$ ipython --no-banner

In [1]: import numpy as np

In [2]: np.set_printoptions(suppress=True, linewidth=160)

In [3]: tidy = lambda a: np.round(a, 2) + 0

In [4]: J = np.load("block15.npy")

In [5]: print(J)
[[2 3 0 0]
 [0 0 0 0]
 [0 0 2 3]
 [0 0 0 0]]

In [6]: rng = np.random.default_rng(173617)

In [7]: lab = rng.permutation(4)

In [8]: print(lab)
[2 3 1 0]

In [9]: B = J[lab][:, lab]

In [10]: print(np.trace(B))
4

In [11]: print(B)
[[2 3 0 0]
 [0 0 0 0]
 [0 0 0 0]
 [0 0 3 2]]

In [12]: print(np.allclose(B, J))
False

In [13]: print(tidy(np.linalg.det(B)), tidy(np.linalg.det(J[lab])))
0.0 0.0

In [14]: print(J @ J)
[[4 6 0 0]
 [0 0 0 0]
 [0 0 4 6]
 [0 0 0 0]]

In [15]: print((J != 0).astype(int))
[[1 1 0 0]
 [0 0 0 0]
 [0 0 1 1]
 [0 0 0 0]]

In [16]: print(tidy(np.linalg.det(J)))
0.0

In [17]: print(tidy(np.sort(np.linalg.eigvals(J).real)))
[0. 0. 2. 2.]

In [18]: print((np.linalg.matrix_power((J != 0) + (J.T != 0) + np.eye(4), 4) > 0).astype(int))
[[1 1 0 0]
 [1 1 0 0]
 [0 0 1 1]
 [0 0 1 1]]

In [19]: G = J.T @ J

In [20]: print(tidy(np.linalg.svd(J, compute_uv=False) ** 2))
[13. 13.  0.  0.]

In [21]: print(np.diag(G))
[4 9 4 9]

In [22]: print(np.linalg.matrix_rank(G))
2

In [23]: print(np.trace(G), (J ** 2).sum())
26 26

In [24]: mat = np.load("test11.npy")

In [25]: print(mat)
[[0 3 4 1]
 [0 5 5 5]
 [3 4 1 3]
 [4 3 3 4]]

In [26]: x = np.array([2, 2, 3, 5])

In [27]: target = mat @ x

In [28]: print(target)
[23 50 32 43]

In [29]: print(tidy(np.linalg.solve(mat, -2 * target)))
[ -4.  -4.  -6. -10.]

In [30]: print(tidy(np.linalg.solve(mat, target)))
[2. 2. 3. 5.]

In [31]: print(tidy(np.linalg.solve(mat, target + mat[:, 0])))
[3. 2. 3. 5.]

In [32]: W1 = np.array([[-5, 0, -4, 2, -3],
    ...:     [0, 5, 2, -3, -5],
    ...:     [-1, -3, -2, 5, -4],
    ...:     [-2, -4, -2, -5, -4]])

In [33]: beta = np.array([2, 2, -7, 8, 8])

In [34]: H = np.maximum(mat @ W1 + beta, 0)

In [35]: print((H > 0).mean(axis=0))
[0.  0.5 0.  0.5 0. ]

In [36]: cent = np.array([[-4, 4, 4], [5, 2, 4], [3, 4, 4], [0, -1, -2], [0, 4, 1]])

In [37]: print(H @ cent)
[[  5 -12 -24]
 [  0   0   0]
 [ 35  14  28]
 [  0  -2  -4]]

In [38]: print(W1 @ cent)
[[  8 -50 -43]
 [ 31   1  29]
 [-17 -39 -38]
 [-18 -35 -26]]

In [39]: print(np.einsum("ii->", mat))
10

In [40]: print(tidy(np.linalg.eigvals(mat)))
[12.63+0.j   -3.17+0.j    0.27+1.95j  0.27-1.95j]

In [41]: print(tidy(np.poly(mat)))
[   1.  -10.  -31.  -15. -155.]

In [42]: print(np.kron(np.eye(2, dtype=int), mat))
[[0 3 4 1 0 0 0 0]
 [0 5 5 5 0 0 0 0]
 [3 4 1 3 0 0 0 0]
 [4 3 3 4 0 0 0 0]
 [0 0 0 0 0 3 4 1]
 [0 0 0 0 0 5 5 5]
 [0 0 0 0 3 4 1 3]
 [0 0 0 0 4 3 3 4]]

In [43]: print(tidy(np.linalg.det(mat[::-1])))
-155.0

In [44]: print(tidy(np.linalg.eigvals(mat).sum().real))
10.0

In [45]: X = np.load("run17.npy")

In [46]: print(X)
[[5 0 4]
 [4 5 0]
 [0 4 5]]

In [47]: lab = rng.permutation(3)

In [48]: B = X[:, lab] * rng.choice([-1, 1], 3)

In [49]: print(B)
[[5 0 4]
 [4 5 0]
 [0 4 5]]

In [50]: Uu, _, VT = np.linalg.svd(X.T @ B)

In [51]: print(tidy(np.linalg.lstsq(X, B)[0]))
[[1. 0. 0.]
 [0. 1. 0.]
 [0. 0. 1.]]

In [52]: B = mat / np.sqrt((mat ** 2).mean(axis=1, keepdims=True))

In [53]: print(tidy(B[0]))
[0.   1.18 1.57 0.39]

In [54]: print(np.linalg.matrix_rank(B) == np.linalg.matrix_rank(mat))
True

In [55]: K = -1 * np.eye(3) + np.eye(3, k=1)

In [56]: print(K)
[[-1.  1.  0.]
 [ 0. -1.  1.]
 [ 0.  0. -1.]]

In [57]: # triangular, det is the product of the diagonal

In [58]: print(np.allclose(K, K.T))
False

In [59]: print(tidy(np.sort(np.abs(np.linalg.eigvals(K)))))
[1. 1. 1.]

In [60]: print(K @ K)
[[ 1. -2.  1.]
 [ 0.  1. -2.]
 [ 0.  0.  1.]]

In [61]: B = K / np.sqrt((K ** 2).mean(axis=1, keepdims=True))

In [62]: print(np.linalg.matrix_rank(K - K.mean(axis=1, keepdims=True)))
2

In [63]: W1 = np.array([[2, 0, 0, 3, 3, 3], [2, 3, 3, 1, 2, 1], [2, 2, 0, 2, 3, 2]])

In [64]: beta = np.array([0, -4, -2, 2, 5, 1])

In [65]: H = np.maximum(K @ W1 + beta, 0)

In [66]: print(np.linalg.matrix_rank(H))
3

In [67]: print((H > 0).astype(int))
[[0 0 1 0 1 0]
 [0 0 0 1 1 1]
 [0 0 0 0 1 0]]

In [68]: print(tidy((H > 0).mean(axis=0)))
[0.   0.   0.33 0.33 1.   0.33]

In [69]: cent = np.array([[-1, 1, -2],
    ...:     [0, 2, -2],
    ...:     [2, 1, -1],
    ...:     [2, -3, -3],
    ...:     [1, -3, 3],
    ...:     [-1, 3, 1]])

In [70]: print(W1 @ cent)
[[ 4 -7 -1]
 [ 7  5 -9]
 [ 3 -3 -3]]
